% python3 -q
>>> import numpy as np
>>> from numpy import linalg as LA
>>> np.set_printoptions(precision=4, suppress=True, linewidth=160, sign=" ")
>>> rd = lambda a: np.round(a, 4) + 0
>>> F = np.diag(np.array([3, 2, 3, 0])) + 2 * np.eye(4, k=1) + 2 * np.eye(4, k=-1)
>>> F
array([[ 3.,  2.,  0.,  0.],
       [ 2.,  2.,  2.,  0.],
       [ 0.,  2.,  3.,  2.],
       [ 0.,  0.,  2.,  0.]])
>>> vals, vecs = LA.eigh(F)
>>> x0 = np.array([4, 0, 5, 0])
>>> x0 @ F @ x0
np.float64(123.0)
>>> rd(LA.eigvalsh(F[1:, 1:]))
array([-1.2971,  1.2132,  5.0839])
>>> rng = np.random.default_rng(1289)
>>> labels = rng.permutation(4)
>>> out = F[:, labels] * rng.choice([-1, 1], 4)
>>> out
array([[ 0.,  2., -0.,  3.],
       [ 0.,  2., -2.,  2.],
       [ 2.,  2., -3.,  0.],
       [ 0.,  0., -2.,  0.]])
>>> Uu, _, vt = LA.svd(F.T @ out)
>>> labels
array([ 3,  1,  2,  0])
>>> out = LA.invert(F)
Traceback (most recent call last):
  File "<python-input-16>", line 1, in <module>
    out = LA.invert(F)
          ^^^^^^^^^
AttributeError: module 'numpy.linalg' has no attribute 'invert'
>>> out = LA.inv(F)
>>> rd(LA.det(F) * out)
array([[ -8.,   8.,   0.,  -8.],
       [  8., -12.,   0.,  12.],
       [  0.,   0.,   0.,  -4.],
       [ -8.,  12.,  -4.,  -6.]])
>>> rd(out)
array([[ 1.  , -1.  ,  0.  ,  1.  ],
       [-1.  ,  1.5 ,  0.  , -1.5 ],
       [ 0.  ,  0.  ,  0.  ,  0.5 ],
       [ 1.  , -1.5 ,  0.5 ,  0.75]])
>>> rd(LA.slogdet(F)[0])
np.float64(-1.0)
>>> rd(F @ out)
array([[ 1.,  0.,  0.,  0.],
       [ 0.,  1.,  0.,  0.],
       [ 0.,  0.,  1.,  0.],
       [ 0.,  0.,  0.,  1.]])
>>> f = np.array([1, -3, -4])
>>> np.polyval(f, F[1])
array([-6., -6., -6., -4.])
>>> np.correlate(F[1], F[0], "full")
array([  0.,   0.,   4.,  10.,  10.,   6.,   0.])
>>> np.convolve(F[1], f)
array([  2.,  -4., -12., -14.,  -8.,   0.])
>>> data = np.load("out11.npy")
>>> rd(data)
array([[-0.1093, -0.017 ,  0.385 , -0.0508, -0.3941,  0.3649,  0.6363,  0.379 ],
       [-0.8382, -0.2416, -0.1483, -0.199 , -0.3172, -0.2461, -0.0672, -0.1088],
       [-0.0364, -0.1332, -0.243 , -0.7331,  0.4348,  0.4175,  0.1372, -0.0482],
       [-0.0729,  0.4032,  0.6405, -0.275 ,  0.0047, -0.0499, -0.0311, -0.5855],
       [ 0.2915, -0.178 , -0.1782, -0.0951, -0.6559,  0.4464, -0.3168, -0.3356],
       [-0.0364,  0.2494,  0.2379, -0.3248, -0.1028,  0.0256, -0.6165,  0.6189],
       [-0.2915, -0.396 ,  0.3643,  0.4018,  0.3373,  0.5073, -0.3006, -0.0511],
       [ 0.328 , -0.7144,  0.3734, -0.2624, -0.0212, -0.4149, -0.0052,  0.0344]])
>>> x0 = np.array([2, 0, 0, 0, 2, -3, -3, -1])
>>> 8 - LA.matrix_rank(data - np.eye(8), tol=1e-8)
np.int64(1)
>>> rd(np.abs(LA.eigvals(data)))
array([ 1.,  1.,  1.,  1.,  1.,  1.,  1.,  1.])
>>> x0 = np.array([1, -2, 0, -1, -2, 1, 0, 1])
>>> rd(data @ np.ones(8))
array([ 1.194 , -2.1663, -0.2044,  0.0341, -1.0216,  0.0512,  0.5715, -0.6825])
>>> rd(data @ np.eye(8)[2])
array([ 0.385 , -0.1483, -0.243 ,  0.6405, -0.1782,  0.2379,  0.3643,  0.3734])
>>> rd(np.einsum("ij,j->i", data, x0))
array([ 1.5075,  0.1236,  0.4628, -1.249 ,  2.1653,  0.6397, -0.1198,  1.6811])
>>> rd(data @ x0)
array([ 1.5075,  0.1236,  0.4628, -1.249 ,  2.1653,  0.6397, -0.1198,  1.6811])
>>> (data @ x0).argmax()
np.int64(4)
>>> np.sign((data @ x0).round(6))
array([ 1.,  1.,  1., -1.,  1.,  1., -1.,  1.])
